$ ipython --no-banner

In [1]: import numpy as np

In [2]: from numpy import linalg as LA

In [3]: np.set_printoptions(suppress=True, linewidth=120)

In [4]: K = np.loadtxt("arr.csv", delimiter=",")

In [5]: K
Out[5]: 
array([[ 1.,  0.,  0.,  0.,  0.,  0.,  0.,  0.,  0.],
       [-2.,  1.,  0.,  0.,  0.,  0.,  0.,  0.,  0.],
       [ 2.,  0.,  1.,  0.,  0.,  0.,  0.,  0.,  0.],
       [-1., -2., -2.,  1.,  0.,  0.,  0.,  0.,  0.],
       [ 1.,  1., -1., -2.,  1.,  0.,  0.,  0.,  0.],
       [ 3.,  3.,  3., -1.,  0.,  1.,  0.,  0.,  0.],
       [-1.,  2.,  2.,  2., -3.,  2.,  1.,  0.,  0.],
       [-3.,  3.,  0., -3., -1., -1.,  1.,  1.,  0.],
       [-2.,  3., -3., -3.,  1.,  0.,  2.,  1.,  1.]])

In [6]: # triangular

In [7]: Q, evecs = LA.qr(K[:, :4])[0], LA.qr(K[:, 4:])[0]

In [8]: sig = LA.svd(Q.T @ evecs, compute_uv=False)

In [9]: (sig > 0.9).sum()
Out[9]: np.int64(2)

In [10]: u = np.array([-5, -2, -3])

In [11]: np.polyval(u, K[6])
Out[11]: array([ -6., -27., -27., -27., -42., -27., -10.,  -3.,  -3.])

In [12]: np.cross(K[6, :3], K[7, :3])
Out[12]: array([-6., -6.,  3.])

In [13]: np.convolve(K[6], u)
Out[13]: array([  5.,  -8., -11., -20.,   5., -10.,   0.,  -8.,  -3.,   0.,   0.])

In [14]: vec = np.array([0, -3, -1, -3, 1, 2, 2, -3, 1])

In [15]: y = K @ vec

In [16]: y
Out[16]: array([  0.,  -3.,  -1.,   5.,   5.,  -7., -11.,  -4.,   6.])

In [17]: np.round(LA.solve(K, -1 * y), 2) + 0
Out[17]: array([ 0.,  3.,  1.,  3., -1., -2., -2.,  3., -1.])

In [18]: np.round(LA.solve(K, K[:, 5]), 2) + 0
Out[18]: array([0., 0., 0., 0., 0., 1., 0., 0., 0.])

In [19]: m1 = np.load("block18.npy")

In [20]: m1
Out[20]: 
array([[127,  -8,  -8,  -2,  -5,  -6,  -4,   9,   6,  -4,   6],
       [  4,  87,  -9,   3,  -2,   1,  -6,  -1,   5,   4,   6],
       [  7,   0, 100,  -8,   2,   4,  -9,  -9,   7,   8,   0],
       [ -4,  -2,  -3,  24,  -3,   0,  -8,   9,   5,   8,   8],
       [  9,  -8,  -4,   1,  15,  -2,  -9,  -8,   4,  -9,   8],
       [ -2,   3,  -1,  -7,  -3,  71,   4,   5,   4,   1,  -5],
       [ -4,  -7,   0,  -6,   1,  -4, 124,  -4,  -2,  -5,  -8],
       [  0,  -3,   1,  -7,  -2,  -2,  -5,  97,   0,   8,   6],
       [  7,  -5,  -1,   8,   7,  -8,   0,  -6,   2,  -7,   6],
       [ -1,  -1,   6,  -5,  -2,   1,   1,   5,  -2,  39,  -9],
       [  5,   3,   5,   3,   7,   8,   0,   0,   4,   5,  53]])

In [21]: vec = np.array([2, 0, -1, 0, 3, 1, 0, -1, -2, -3, -3])

In [22]: y = m1 @ vec

In [23]: y
Out[23]: array([ 214,  -27, -105,  -81,   68,   58,   38, -148,   33, -104, -148])

In [24]: np.round(LA.solve(m1, y), 2) + 0
Out[24]: array([ 2.,  0., -1.,  0.,  3.,  1.,  0., -1., -2., -3., -3.])

In [25]: np.round(LA.solve(m1, 3 * y), 2) + 0
Out[25]: array([ 6.,  0., -3.,  0.,  9.,  3.,  0., -3., -6., -9., -9.])

In [26]: np.round(LA.solve(m1, y + m1[:, 5]), 2) + 0
Out[26]: array([ 2.,  0., -1.,  0.,  3.,  2.,  0., -1., -2., -3., -3.])

In [27]: t = np.radians(90)

In [28]: r_ = np.eye(11)

In [29]: r_[0, 0] = r_[7, 7] = np.cos(t)

In [30]: r_[0, 7], r_[7, 0] = -np.sin(t), np.sin(t)

In [31]: r_.round(2) + 0
Out[31]: 
array([[ 0.,  0.,  0.,  0.,  0.,  0.,  0., -1.,  0.,  0.,  0.],
       [ 0.,  1.,  0.,  0.,  0.,  0.,  0.,  0.,  0.,  0.,  0.],
       [ 0.,  0.,  1.,  0.,  0.,  0.,  0.,  0.,  0.,  0.,  0.],
       [ 0.,  0.,  0.,  1.,  0.,  0.,  0.,  0.,  0.,  0.,  0.],
       [ 0.,  0.,  0.,  0.,  1.,  0.,  0.,  0.,  0.,  0.,  0.],
       [ 0.,  0.,  0.,  0.,  0.,  1.,  0.,  0.,  0.,  0.,  0.],
       [ 0.,  0.,  0.,  0.,  0.,  0.,  1.,  0.,  0.,  0.,  0.],
       [ 1.,  0.,  0.,  0.,  0.,  0.,  0.,  0.,  0.,  0.,  0.],
       [ 0.,  0.,  0.,  0.,  0.,  0.,  0.,  0.,  1.,  0.,  0.],
       [ 0.,  0.,  0.,  0.,  0.,  0.,  0.,  0.,  0.,  1.,  0.],
       [ 0.,  0.,  0.,  0.,  0.,  0.,  0.,  0.,  0.,  0.,  1.]])

In [32]: other = m1 @ r_.T

In [33]: round(float(LA.det(r_)), 2), np.trace(r_)
Out[33]: (1.0, np.float64(9.0))

In [34]: np.abs(other - m1).max(axis=0)
Out[34]: array([136.,   0.,   0.,   0.,   0.,   0.,   0., 118.,   0.,   0.,   0.])

In [35]: np.round(LA.svd(m1, compute_uv=False), 2), np.round(LA.svd(other, compute_uv=False), 2)
Out[35]: 
(array([133.3 , 124.2 , 104.48,  98.11,  86.46,  71.39,  56.58,  39.12,  24.15,  14.12,   1.14]),
 array([133.3 , 124.2 , 104.48,  98.11,  86.46,  71.39,  56.58,  39.12,  24.15,  14.12,   1.14]))

In [36]: np.allclose(LA.norm(m1, axis=1), LA.norm(other, axis=1))
Out[36]: True

In [37]: def softmax(z):
    ...:     e = np.exp(z - z.max(axis=-1, keepdims=True))
    ...:     return e / e.sum(axis=-1, keepdims=True)
    ...: 

In [38]: np.round(softmax(m1).sum(axis=1), 2)
Out[38]: array([1., 1., 1., 1., 1., 1., 1., 1., 1., 1., 1.])

In [39]: np.round(softmax(m1[0]), 2) + 0
Out[39]: array([1., 0., 0., 0., 0., 0., 0., 0., 0., 0., 0.])

In [40]: S = m1 @ m1.T / np.sqrt(11)

In [41]: softmax(S).round(6).argmax(axis=1)
Out[41]: array([ 0,  1,  2,  3,  0,  5,  6,  7,  0,  9, 10])

In [42]: np.round(softmax(S + np.triu(np.full(S.shape, -np.inf), 1)), 2) + 0
Out[42]: 
array([[1., 0., 0., 0., 0., 0., 0., 0., 0., 0., 0.],
       [0., 1., 0., 0., 0., 0., 0., 0., 0., 0., 0.],
       [0., 0., 1., 0., 0., 0., 0., 0., 0., 0., 0.],
       [0., 0., 0., 1., 0., 0., 0., 0., 0., 0., 0.],
       [1., 0., 0., 0., 0., 0., 0., 0., 0., 0., 0.],
       [0., 0., 0., 0., 0., 1., 0., 0., 0., 0., 0.],
       [0., 0., 0., 0., 0., 0., 1., 0., 0., 0., 0.],
       [0., 0., 0., 0., 0., 0., 0., 1., 0., 0., 0.],
       [1., 0., 0., 0., 0., 0., 0., 0., 0., 0., 0.],
       [0., 0., 0., 0., 0., 0., 0., 0., 0., 1., 0.],
       [0., 0., 0., 0., 0., 0., 0., 0., 0., 0., 1.]])

In [43]: np.round(softmax(S), 2) + 0
Out[43]: 
array([[1., 0., 0., 0., 0., 0., 0., 0., 0., 0., 0.],
       [0., 1., 0., 0., 0., 0., 0., 0., 0., 0., 0.],
       [0., 0., 1., 0., 0., 0., 0., 0., 0., 0., 0.],
       [0., 0., 0., 1., 0., 0., 0., 0., 0., 0., 0.],
       [1., 0., 0., 0., 0., 0., 0., 0., 0., 0., 0.],
       [0., 0., 0., 0., 0., 1., 0., 0., 0., 0., 0.],
       [0., 0., 0., 0., 0., 0., 1., 0., 0., 0., 0.],
       [0., 0., 0., 0., 0., 0., 0., 1., 0., 0., 0.],
       [1., 0., 0., 0., 0., 0., 0., 0., 0., 0., 0.],
       [0., 0., 0., 0., 0., 0., 0., 0., 0., 1., 0.],
       [0., 0., 0., 0., 0., 0., 0., 0., 0., 0., 1.]])
